$ ipython --no-banner

In [1]: import numpy as np

In [2]: from numpy import linalg as LA

In [3]: np.set_printoptions(precision=1, suppress=True, linewidth=140)

In [4]: feats = np.load("case12.npy")

In [5]: feats
Out[5]: 
array([[ 0, -2, -1,  2],
       [ 2,  0, -1, -3],
       [ 1,  1,  0, -1],
       [-2,  3,  1,  0]])

In [6]: # antisymmetric, zero diagonal

In [7]: x = np.array([2, 0, 3, 1])

In [8]: LA.svd(feats, compute_uv=False)
Out[8]: array([4.4, 4.4, 0.7, 0.7])

In [9]: q = LA.solve(np.eye(4) - feats, np.eye(4) + feats)

In [10]: round(float(LA.det(q)), 1)
Out[10]: 1.0

In [11]: np.round(q @ q.T, 1) + 0
Out[11]: 
array([[1., 0., 0., 0.],
       [0., 1., 0., 0.],
       [0., 0., 1., 0.],
       [0., 0., 0., 1.]])

In [12]: mat = np.load("block0.npy")

In [13]: mat
Out[13]: 
array([[1, 1, 0],
       [1, 1, 0],
       [0, 0, 0]])

In [14]: # rows 0 and 1 are equal

In [15]: Y = np.array([[-2, -1], [-3, 1], [-3, -3]])

In [16]: Y @ mat
ValueError: matmul: Input operand 1 has a mismatch in its core dimension 0, with gufunc signature (n?,k),(k,m?)->(n?,m?) (size 3 is different from 2)


In [17]: LA.matrix_rank(np.vstack([mat, Y.T]))
Out[17]: np.int64(3)

In [18]: np.einsum("ij->j", mat)
Out[18]: array([2, 2, 0])

In [19]: np.einsum("ik,kj->ij", mat, Y)
Out[19]: 
array([[-5,  0],
       [-5,  0],
       [ 0,  0]])

In [20]: np.allclose(mat[:-1].T @ LA.lstsq(mat[:-1].T, mat[-1])[0], mat[-1])
Out[20]: True

In [21]: LA.inv(mat)
LinAlgError: Singular matrix


In [22]: round(float(np.trace(LA.pinv(mat) @ mat)), 1)
Out[22]: 1.0

In [23]: LA.lstsq(mat[:-1].T, mat[-1])[2]
Out[23]: np.int32(1)

In [24]: print(np.abs(np.diag(LA.qr(mat)[1])) > 1e-9)
[ True False False]

In [25]: evals, evecs = LA.eigvalsh(mat)
ValueError: too many values to unpack (expected 2)


In [26]: evals, evecs = LA.eigh(mat)

In [27]: print(evecs @ np.diag(evals) @ evecs.T)
[[1. 1. 0.]
 [1. 1. 0.]
 [0. 0. 0.]]

In [28]: np.abs(evecs[:, -1]).round(6).argmax()
Out[28]: np.int64(0)

In [29]: np.unique(evals.round(6) + 0, return_counts=True)[1]
Out[29]: array([2, 1])

In [30]: LA.eigvalsh(mat + 5 * np.eye(3))
Out[30]: array([5., 5., 7.])

In [31]: np.abs(evecs[:, -1])
Out[31]: array([0.7, 0.7, 0. ])

In [32]: evals.sum(), np.trace(mat)
Out[32]: (np.float64(2.0), np.int64(2))

In [33]: np.round(evecs.T @ mat @ evecs, 1) + 0
Out[33]: 
array([[0., 0., 0.],
       [0., 0., 0.],
       [0., 0., 2.]])

In [34]: arr = np.load("test3.npy")

In [35]: arr
Out[35]: 
array([[-6,  0, -3,  4],
       [ 0, -6,  0, -3],
       [-3,  0, -6,  0],
       [ 4, -3,  0, -6]])

In [36]: x = np.array([1, -2, -3, -1])

In [37]: np.sign((arr @ x).round(6))
Out[37]: array([-1,  1,  1,  1])

In [38]: print((arr @ x).argmax())
3

In [39]: np.einsum("ij,j->i", arr, x)
Out[39]: array([-1, 15, 15, 16])

In [40]: LA.matrix_rank(arr, rtol=0.1)
Out[40]: np.int64(3)

In [41]: np.argsort(-LA.norm(arr, axis=0).round(6), kind="stable")[:3]
Out[41]: array([0, 3, 1])

In [42]: round(LA.norm(arr, 2) / LA.norm(arr), 1)
Out[42]: np.float64(0.8)

In [43]: np.abs(LA.svd(arr)[2][-1])
Out[43]: array([0.6, 0.3, 0.3, 0.6])

In [44]: round(np.log10(LA.cond(arr)))
Out[44]: 1

In [45]: W0 = np.load("dump.npy")

In [46]: W0
Out[46]: 
array([[ 7,  0,  0],
       [ 2,  7,  0],
       [ 6,  6, -7]])

In [47]: q = W0.astype(float).copy()

In [48]: for j in range(3):
    ...:     q[:, j] -= q[:, :j] @ (q[:, :j].T @ q[:, j])
    ...:     q[:, j] /= LA.norm(q[:, j])
    ...: 

In [49]: np.round(q.T @ q, 1) + 0
Out[49]: 
array([[1., 0., 0.],
       [0., 1., 0.],
       [0., 0., 1.]])

In [50]: np.round(q.T @ W0, 1) + 0
Out[50]: 
array([[ 9.4,  5.3, -4.5],
       [ 0. ,  7.5, -2.4],
       [ 0. ,  0. ,  4.8]])

In [51]: np.allclose(W0, W0.T)
Out[51]: False

In [52]: LA.determinant(W0)
AttributeError: module 'numpy.linalg' has no attribute 'determinant'


In [53]: (W0 - W0.T) / 2
Out[53]: 
array([[ 0., -1., -3.],
       [ 1.,  0., -3.],
       [ 3.,  3.,  0.]])

In [54]: W0 @ W0
Out[54]: 
array([[49,  0,  0],
       [28, 49,  0],
       [12,  0, 49]])

In [55]: np.sort(np.abs(LA.eigvals(W0)))
Out[55]: array([7., 7., 7.])

In [56]: np.allclose(W0 @ W0.T, W0.T @ W0)
Out[56]: False

In [57]: print(LA.svd(W0, compute_uv=False))
[12.9  6.1  4.4]

In [58]: print(W0.mean(axis=0))
[ 5.   4.3 -2.3]

In [59]: W0 - W0[0]
Out[59]: 
array([[ 0,  0,  0],
       [-5,  7,  0],
       [-1,  6, -7]])

In [60]: W0[3]
IndexError: index 3 is out of bounds for axis 0 with size 3


In [61]: W0.sum(axis=1)
Out[61]: array([7, 9, 5])

In [62]: print(np.abs(W0).max())
7

In [63]: r0 = np.array([2, -1, 2])

In [64]: Y = W0 + np.outer(r0, np.eye(3)[1])

In [65]: LA.matrix_rank(LA.inv(Y) - LA.inv(W0), tol=1e-8)
Out[65]: np.int64(1)

In [66]: round(LA.det(Y) / LA.det(W0), 1), round(float(1 + LA.solve(W0, r0)[1]), 1)
Out[66]: (np.float64(0.8), 0.8)

In [67]: Y = np.array([[3, 3], [2, 1], [3, 0]])

In [68]: A = np.tile(Y, (2, 3))

In [69]: print(A)
[[3 3 3 3 3 3]
 [2 1 2 1 2 1]
 [3 0 3 0 3 0]
 [3 3 3 3 3 3]
 [2 1 2 1 2 1]
 [3 0 3 0 3 0]]

In [70]: r0, r1 = A[1], A[5]

In [71]: print(r0 @ r1)
18

In [72]: pr = (r0 @ r1) / (r0 @ r0) * r0

In [73]: round(LA.norm(r0 + r1) ** 2 + LA.norm(r0 - r1) ** 2, 1)
Out[73]: np.float64(84.0)

In [74]: np.round((r1 - pr) @ r0, 1)
Out[74]: np.float64(0.0)

In [75]: np.outer(r0, r1)
Out[75]: 
array([[6, 0, 6, 0, 6, 0],
       [3, 0, 3, 0, 3, 0],
       [6, 0, 6, 0, 6, 0],
       [3, 0, 3, 0, 3, 0],
       [6, 0, 6, 0, 6, 0],
       [3, 0, 3, 0, 3, 0]])

In [76]: np.argsort(-LA.norm(A, axis=0).round(6), kind="stable")[:3]
Out[76]: array([0, 2, 4])

In [77]: round(float(LA.norm(A, 2) / LA.norm(A)), 1)
Out[77]: 0.9

In [78]: LA.matrix_rank(A, rtol=0.1)
Out[78]: np.int64(2)

In [79]: Y = np.array([[-1, 5], [1, 3]])

In [80]: W2 = np.array([[-4, -3, 3], [1, 2, 2], [1, -2, 2]])

In [81]: E = np.kron(Y, W2)

In [82]: E
Out[82]: 
array([[  4,   3,  -3, -20, -15,  15],
       [ -1,  -2,  -2,   5,  10,  10],
       [ -1,   2,  -2,   5, -10,  10],
       [ -4,  -3,   3, -12,  -9,   9],
       [  1,   2,   2,   3,   6,   6],
       [  1,  -2,   2,   3,  -6,   6]])

In [83]: print(E.ravel(order="F"))
[  4  -1  -1  -4   1   1   3  -2   2  -3   2  -2  -3  -2  -2   3   2   2 -20   5   5 -12   3   3 -15  10 -10  -9   6  -6  15  10  10   9
   6   6]

In [84]: E.reshape(2, -1)
Out[84]: 
array([[  4,   3,  -3, -20, -15,  15,  -1,  -2,  -2,   5,  10,  10,  -1,   2,  -2,   5, -10,  10],
       [ -4,  -3,   3, -12,  -9,   9,   1,   2,   2,   3,   6,   6,   1,  -2,   2,   3,  -6,   6]])

In [85]: T = E.reshape(6, 2, -1)

In [86]: np.einsum("ihd,jhd->hij", T, T).shape
Out[86]: (2, 6, 6)

In [87]: T[:, 0]
Out[87]: 
array([[ 4,  3, -3],
       [-1, -2, -2],
       [-1,  2, -2],
       [-4, -3,  3],
       [ 1,  2,  2],
       [ 1, -2,  2]])

In [88]: T.sum(axis=1)
Out[88]: 
array([[-16, -12,  12],
       [  4,   8,   8],
       [  4,  -8,   8],
       [-16, -12,  12],
       [  4,   8,   8],
       [  4,  -8,   8]])

In [89]: np.einsum("ihd,ihd->ih", T, T)
Out[89]: 
array([[ 34, 850],
       [  9, 225],
       [  9, 225],
       [ 34, 306],
       [  9,  81],
       [  9,  81]])

In [90]: r0, r1 = E[4], E[0]

In [91]: r0 @ r1
Out[91]: np.int64(-56)

In [92]: pr = (r0 @ r1) / (r0 @ r0) * r0

In [93]: LA.matrix_rank(np.outer(r0, r1))
Out[93]: np.int64(1)

In [94]: x = np.array([1, 0, -1, 2, 2, 0])

In [95]: y = E @ x

In [96]: y
Out[96]: array([-63,  31,  -9, -49,  17,  -7])

In [97]: np.round(LA.solve(E, y), 1) + 0
Out[97]: array([ 1.,  0., -1.,  2.,  2.,  0.])

In [98]: np.round(LA.solve(E, y + E[:, 3]), 1) + 0
Out[98]: array([ 1.,  0., -1.,  3.,  2.,  0.])

In [99]: M = np.load("out15.npy")

In [100]: M
Out[100]: 
array([[-2,  6,  8, -4],
       [ 2, -6, -8,  4],
       [-1,  3,  4, -2]])

In [101]: # rows and columns are dependent

In [102]: LA.lstsq(M[:-1].T, M[-1])[2]
Out[102]: np.int32(1)

In [103]: round(np.trace(LA.pinv(M) @ M), 1)
Out[103]: np.float64(1.0)

In [104]: LA.inv(M)
LinAlgError: Last 2 dimensions of the array must be square
